$ python -q
>>> import numpy as np
>>> np.set_printoptions(precision=1, suppress=True, linewidth=200, sign=" ")
>>> m1 = np.load("a.npy")
>>> m1
array([[ 0.1, -0.2, -0.2],
       [-0.2,  0.4,  0.4],
       [-0.2,  0.4,  0.6]])
>>> round(float(np.trace(np.linalg.pinv(m1) @ m1)), 1)
1.0
>>> m1 @ np.linalg.pinv(m1) @ m1
array([[ 0.1, -0.2, -0.2],
       [-0.2,  0.4,  0.4],
       [-0.2,  0.4,  0.6]])
>>> K = np.load("test9.npy")
>>> K
array([[ 0,  2,  1,  2,  3,  4],
       [ 0,  0,  2,  4,  2,  2],
       [ 0,  0,  0,  1,  3,  4],
       [ 0,  0,  0,  0,  3,  3],
       [ 0,  0,  0,  0,  0,  4],
       [ 0,  0,  0,  0,  0,  0]])
>>> np.round(np.linalg.norm(K, 2), 1)
np.float64(9.9)
>>> np.linalg.norm(K, axis=1)
array([ 5.8,  5.3,  5.1,  4.2,  4. ,  0. ])
>>> round(np.linalg.norm(K) ** 2 / np.linalg.norm(K, 2) ** 2, 1)
np.float64(1.2)
>>> np.linalg.norm(K, axis=0)
array([ 0. ,  2. ,  2.2,  4.6,  5.6,  7.8])
>>> np.linalg.matrix_rank(K - K[0, 0] * np.eye(6))
np.int64(5)
>>> [int(np.linalg.matrix_rank(np.linalg.matrix_power(K, p))) for p in range(1, 7)]
[5, 4, 3, 2, 1, 0]
>>> K @ K
array([[  0,   0,   4,   9,  13,  26],
       [  0,   0,   0,   2,  18,  28],
       [  0,   0,   0,   0,   3,  15],
       [  0,   0,   0,   0,   0,  12],
       [  0,   0,   0,   0,   0,   0],
       [  0,   0,   0,   0,   0,   0]])
>>> r0 = np.array([2, -2, -1])
>>> np.array([np.convolve(row, r0, "same") for row in K])
array([[  4,  -2,   0,   1,   0, -11],
       [  0,   4,   4,  -6,  -4,  -6],
       [  0,   0,   2,   4,   1, -11],
       [  0,   0,   0,   6,   0,  -9],
       [  0,   0,   0,   0,   8,  -8],
       [  0,   0,   0,   0,   0,   0]])
>>> np.polyval(r0, K[5])
array([-1, -1, -1, -1, -1, -1])
>>> np.correlate(K[5], K[2], "full")
array([ 0,  0,  0,  0,  0,  0,  0,  0,  0,  0,  0])
>>> np.cross(K[5, :3], K[2, :3])
array([ 0,  0,  0])
>>> np.argsort(-np.linalg.norm(K, axis=0).round(6), kind="stable")[:3]
array([ 5,  4,  3])
>>> rank = np.linalg.matrix_rank(K)
>>> rank
np.int64(5)
>>> N = np.linalg.svd(K)[2][rank:].T
>>> N[:, 0] / N[np.abs(N[:, 0]).round(6).argmax(), 0]
array([ 1.,  0.,  0.,  0.,  0.,  0.])
>>> N.shape
(6, 1)
>>> [int(np.linalg.matrix_rank(np.delete(K, i, axis=0))) for i in range(6)]
[4, 4, 4, 4, 4, 5]
>>> N @ N.T
array([[ 1.,  0.,  0.,  0.,  0.,  0.],
       [ 0.,  0.,  0.,  0.,  0.,  0.],
       [ 0.,  0.,  0.,  0.,  0.,  0.],
       [ 0.,  0.,  0.,  0.,  0.,  0.],
       [ 0.,  0.,  0.,  0.,  0.,  0.],
       [ 0.,  0.,  0.,  0.,  0.,  0.]])
>>> np.linalg.matrix_rank(K.T @ K), np.linalg.matrix_rank(K @ K.T)
(np.int64(5), np.int64(5))
>>> [int(np.linalg.matrix_rank(K[:, :j + 1])) for j in range(6)]
[0, 1, 2, 3, 4, 5]
>>> E = np.diag(10 * np.array([-1, -2, -1, 1, 2, 1])) + np.array([[1, 1, 5, -5, 3, 5],
...     [0, 4, 1, -2, 3, -4],
...     [-1, -5, -4, 5, 5, 3],
...     [4, -3, 3, 3, -3, -2],
...     [4, -1, 2, -5, -2, 4],
...     [3, 2, 4, -2, 3, -5]])
>>> E
array([[ -9,   1,   5,  -5,   3,   5],
       [  0, -16,   1,  -2,   3,  -4],
       [ -1,  -5, -14,   5,   5,   3],
       [  4,  -3,   3,  13,  -3,  -2],
       [  4,  -1,   2,  -5,  18,   4],
       [  3,   2,   4,  -2,   3,   5]])
>>> W = np.array([[-2, 2, 0, 1],
...     [-3, -1, 1, 2],
...     [-2, 2, 3, 1],
...     [2, 1, 2, 2],
...     [1, 3, -3, -3],
...     [3, -2, 0, -1]])
>>> c = np.array([0, 2, 2, 1])
>>> hid = np.maximum(E @ W + c, 0)
>>> (hid > 0).mean(axis=0)
array([ 0.8,  0.7,  0.3,  0.2])
>>> W2 = np.array([[0, 2, 2], [0, 3, 0], [0, 0, 0], [1, 3, 0]])
>>> W @ W2
array([[ 1,  5, -4],
       [ 2, -3, -6],
       [ 1,  5, -4],
       [ 2, 13,  4],
       [-3,  2,  2],
       [-1, -3,  6]])
>>> (hid @ W2).round(6).argmax(axis=1)
array([ 1,  1,  1,  1,  1,  1])
>>> rng = np.random.default_rng(812846)
>>> lab = rng.permutation(6)
>>> lab
array([ 5,  3,  1,  4,  2,  0])
>>> B = E[lab][:, lab]
>>> B
array([[  5,  -2,   2,   3,   4,   3],
       [ -2,  13,  -3,  -3,   3,   4],
       [ -4,  -2, -16,   3,   1,   0],
       [  4,  -5,  -1,  18,   2,   4],
       [  3,   5,  -5,   5, -14,  -1],
       [  5,  -5,   1,   3,   5,  -9]])
>>> np.diag(B)
array([  5,  13, -16,  18, -14,  -9])
>>> np.sort(np.abs(np.linalg.eigvals(B)))
array([  4.5,  11.8,  12.1,  14.7,  14.7,  21.7])
>>> r0 = np.array([2, -3, 3, 0, 0, 0])
>>> B = E + np.outer(r0, np.eye(6)[1])
>>> np.linalg.matrix_rank(B - E)
np.int64(1)
>>> x = np.array([-3, 3, -4, -1, -3, -2])
>>> E @ x
array([ -4, -51,  18, -33, -80, -36])
>>> (E @ x).argmax()
np.int64(2)
>>> E @ np.eye(6)[2]
array([  5.,   1., -14.,   3.,   2.,   4.])
>>> np.sign((E @ x).round(6))
array([-1, -1,  1, -1, -1, -1])
>>> np.einsum("ij,j->i", E, x)
array([ -4, -51,  18, -33, -80, -36])
>>> (E - E.T) / 2
array([[ 0. ,  0.5,  3. , -4.5, -0.5,  1. ],
       [-0.5,  0. ,  3. ,  0.5,  2. , -3. ],
       [-3. , -3. ,  0. ,  1. ,  1.5, -0.5],
       [ 4.5, -0.5, -1. ,  0. ,  1. ,  0. ],
       [ 0.5, -2. , -1.5, -1. ,  0. ,  0.5],
       [-1. ,  3. ,  0.5,  0. , -0.5,  0. ]])
>>> np.allclose(E @ E.T, E.T @ E)
False
>>> np.sort(np.abs(np.linalg.eigvals(E)))
array([  4.5,  11.8,  12.1,  14.7,  14.7,  21.7])
>>> np.round(np.abs(np.linalg.eigvals(E)).max(), 1)
np.float64(21.7)
>>> np.trace(E)
np.int64(-3)
>>> q, _ = np.linalg.qr(np.array([[3.3, 0.9, -0.2, -0.4],
...     [0.7, 0.2, -1.0, -0.8],
...     [-0.3, 1.0, -0.2, -1.3],
...     [0.7, -0.7, 0.3, -2.1]]))
>>> feats = q[:, :4]
>>> feats.round(1) + 0
array([[-1. , -0.2, -0.2, -0.1],
       [-0.2,  0. ,  1. ,  0.1],
       [ 0.1, -0.8, -0.1,  0.6],
       [-0.2,  0.6, -0.1,  0.8]])
>>> ev, evecs = np.linalg.eigh(m1)
>>> evecs @ np.diag(ev) @ evecs.T
array([[ 0.1, -0.2, -0.2],
       [-0.2,  0.4,  0.4],
       [-0.2,  0.4,  0.6]])
>>> np.round(evecs.T @ evecs, 1) + 0
array([[ 1.,  0.,  0.],
       [ 0.,  1.,  0.],
       [ 0.,  0.,  1.]])
>>> (ev > 1e-8).sum(), (ev < -1e-8).sum()
(np.int64(1), np.int64(0))
>>> np.linalg.eigvalsh(m1 + 5 * np.eye(3))
array([ 5.,  5.,  6.])
>>> np.round(evecs.T @ m1 @ evecs, 1) + 0
array([[ 0.,  0.,  0.],
       [ 0.,  0.,  0.],
       [ 0.,  0.,  1.]])
>>> np.round(np.linalg.eigvalsh(m1 @ m1), 1) + 0
array([ 0.,  0.,  1.])
>>> np.unique(ev.round(6) + 0, return_counts=True)[1]
array([ 2,  1])
>>> ev.round(1) + 0
array([ 0.,  0.,  1.])
>>> np.abs(evecs[:, -1])
array([ 0.3,  0.6,  0.7])
>>> np.round(ev.sum(), 1), round(float(np.trace(m1)), 1)
(np.float64(1.0), 1.0)
>>> np.abs(evecs[:, -1]).round(6).argmax()
np.int64(2)
>>> x = np.array([-1, 3, 2, 2])
>>> (feats * x).sum(axis=1)
array([-0.3,  2.3, -1.4,  3.3])
>>> np.linalg.norm(feats @ x) <= np.linalg.norm(feats, 2) * np.linalg.norm(x) + 1e-9
np.True_
>>> np.sign((feats @ x).round(6))
array([-1.,  1., -1.,  1.])
>>> feats @ np.ones(4)
array([-1.5,  0.8, -0.2,  1.1])
>>> feats @ np.eye(4)[3]
array([-0.1,  0.1,  0.6,  0.8])
>>> np.linalg.svd(feats, compute_uv=False)
array([ 1.,  1.,  1.,  1.])
>>> np.round(np.linalg.pinv(feats), 1) + 0
array([[-1. , -0.2,  0.1, -0.2],
       [-0.2,  0. , -0.8,  0.6],
       [-0.2,  1. , -0.1, -0.1],
       [-0.1,  0.1,  0.6,  0.8]])
>>> round(feats[:, 0] @ feats[:, 1], 1)
np.float64(0.0)
>>> np.round(feats @ feats.T, 1) + 0
array([[ 1.,  0.,  0.,  0.],
       [ 0.,  1.,  0.,  0.],
       [ 0.,  0.,  1.,  0.],
       [ 0.,  0.,  0.,  1.]])
>>> B = feats + rng.integers(-2, 3, (4, 3)) @ rng.integers(-2, 3, (3, 4))
>>> B
array([[  3. ,   3.8,   7.8,   4.9],
       [ -2.2,   4. ,  -3. ,  -3.9],
       [ -0.9, -10.8,  -2.1,   1.6],
       [ -1.2,  -1.4,  -2.1,  -0.2]])
>>> np.linalg.matrix_rank(B - feats, tol=1e-8)
np.int64(2)
>>> np.round(np.linalg.svd(B - feats, compute_uv=False), 1) + 0
array([ 13.4,  10.4,   0. ,   0. ])
>>> x = np.array([-1, -2, 0, -1])
>>> h = np.maximum(feats @ x, 0)
>>> np.maximum(feats @ x, 0) - np.maximum(-feats @ x, 0)
array([ 1.5,  0.2,  0.8, -1.8])
>>> np.maximum(feats @ (3 * x), 0)
array([ 4.4,  0.5,  2.5,  0. ])
>>> np.round(feats * (h > 1e-9)[:, None], 1) + 0
array([[-1. , -0.2, -0.2, -0.1],
       [-0.2,  0. ,  1. ,  0.1],
       [ 0.1, -0.8, -0.1,  0.6],
       [ 0. ,  0. ,  0. ,  0. ]])
>>> feats.T @ h
array([-1.4, -0.9, -0.2,  0.3])
